$ python -q
>>> import numpy as np
>>> import numpy.linalg as la
>>> np.set_printoptions(precision=1, suppress=True, linewidth=100, floatmode="fixed")
>>> rng = np.random.default_rng(618979)
>>> t = rng.uniform(0, 2 * np.pi, 32)
>>> q, _ = la.qr(np.array([[-2.6, 0.5],
...     [-3.0, -0.7],
...     [0.4, -0.6],
...     [1.9, 0.7],
...     [0.1, 0.5],
...     [0.5, -1.5],
...     [-0.5, 1.0]]))
>>> data = 20 * np.c_[np.cos(t), np.sin(t)] @ q.T
>>> data
array([[-11.0, -13.9,   1.2,   9.0,   0.9,   0.9,  -1.3],
       [ 11.0,   3.5,  -5.5,  -0.3,   3.3, -12.3,   8.7],
       [-11.3, -13.7,   1.5,   8.8,   0.7,   1.5,  -1.8],
       [-10.7,  -2.8,   5.6,  -0.2,  -3.5,  12.6,  -8.8],
       [  7.8,  -2.1,  -5.7,   3.5,   4.2, -13.6,   9.3],
       [-12.5,  -7.7,   4.6,   3.6,  -2.2,   9.7,  -7.1],
       [ -7.4,   2.6,   5.7,  -3.9,  -4.2,  13.7,  -9.3],
       [-11.2, -13.8,   1.3,   8.9,   0.8,   1.2,  -1.5],
       [  1.1,  11.1,   3.9,  -9.0,  -4.1,  10.7,  -6.8],
       [  6.8,  -3.4,  -5.6,   4.4,   4.3, -13.7,   9.3],
       [  6.5,  14.0,   1.7, -10.2,  -2.9,   5.9,  -3.4],
       [ 12.7,   9.3,  -4.2,  -4.8,   1.7,  -8.4,   6.3],
       [ -7.6,   2.3,   5.7,  -3.7,  -4.2,  13.6,  -9.3],
       [ -0.1,  10.2,   4.3,  -8.6,  -4.2,  11.4,  -7.4],
       [ -8.5, -14.4,  -0.6,  10.0,   2.2,  -3.4,   1.6],
       [  1.1,  11.2,   3.9,  -9.1,  -4.1,  10.7,  -6.8],
       [  7.4,  -2.7,  -5.7,   3.9,   4.2, -13.7,   9.3],
       [-12.7, -10.1,   3.8,   5.5,  -1.4,   7.5,  -5.7],
       [ -4.6,   6.1,   5.3,  -6.1,  -4.4,  13.3,  -8.9],
       [-12.7,  -9.5,   4.1,   5.0,  -1.6,   8.2,  -6.1],
       [ 10.4,   2.2,  -5.6,   0.6,   3.6, -12.8,   8.9],
       [  7.6,  14.3,   1.1, -10.2,  -2.5,   4.7,  -2.5],
       [ -4.6, -13.3,  -2.6,  10.0,   3.4,  -7.9,   4.8],
       [-12.0,  -6.1,   5.0,   2.3,  -2.7,  10.9,  -7.8],
       [ -4.6, -13.3,  -2.5,  10.0,   3.4,  -7.8,   4.7],
       [ -8.0,   1.7,   5.7,  -3.3,  -4.2,  13.6,  -9.3],
       [ -8.0, -14.4,  -0.9,  10.1,   2.4,  -4.1,   2.1],
       [ 12.1,  12.7,  -2.4,  -7.8,   0.1,  -3.8,   3.3],
       [-10.8,  -3.1,   5.5,   0.1,  -3.4,  12.4,  -8.7],
       [ -2.5, -12.1,  -3.4,   9.5,   3.8,  -9.6,   6.0],
       [-12.2,  -6.6,   4.9,   2.7,  -2.6,  10.5,  -7.6],
       [ 11.8,   5.3,  -5.2,  -1.7,   2.9, -11.4,   8.1]])
>>> D = la.norm(data[:, None] - data[None], axis=-1)
>>> D.mean(axis=1).argmax()
np.int64(27)
>>> print((D + 1e9 * np.eye(32)).round(6).argmin(axis=1))
[ 7 20  7 28 16 30 12  0 15 16 21 31  6  8 26  8  4 19  6 17  1 10 24 30 22 12 14 11  3 22 23  1]
>>> D[:5, :5]
array([[ 0.0, 34.6,  1.0, 20.9, 30.1],
       [34.6,  0.0, 35.1, 40.0,  7.7],
       [ 1.0, 35.1,  0.0, 20.1, 30.7],
       [20.9, 40.0, 20.1,  0.0, 39.4],
       [30.1,  7.7, 30.7, 39.4,  0.0]])
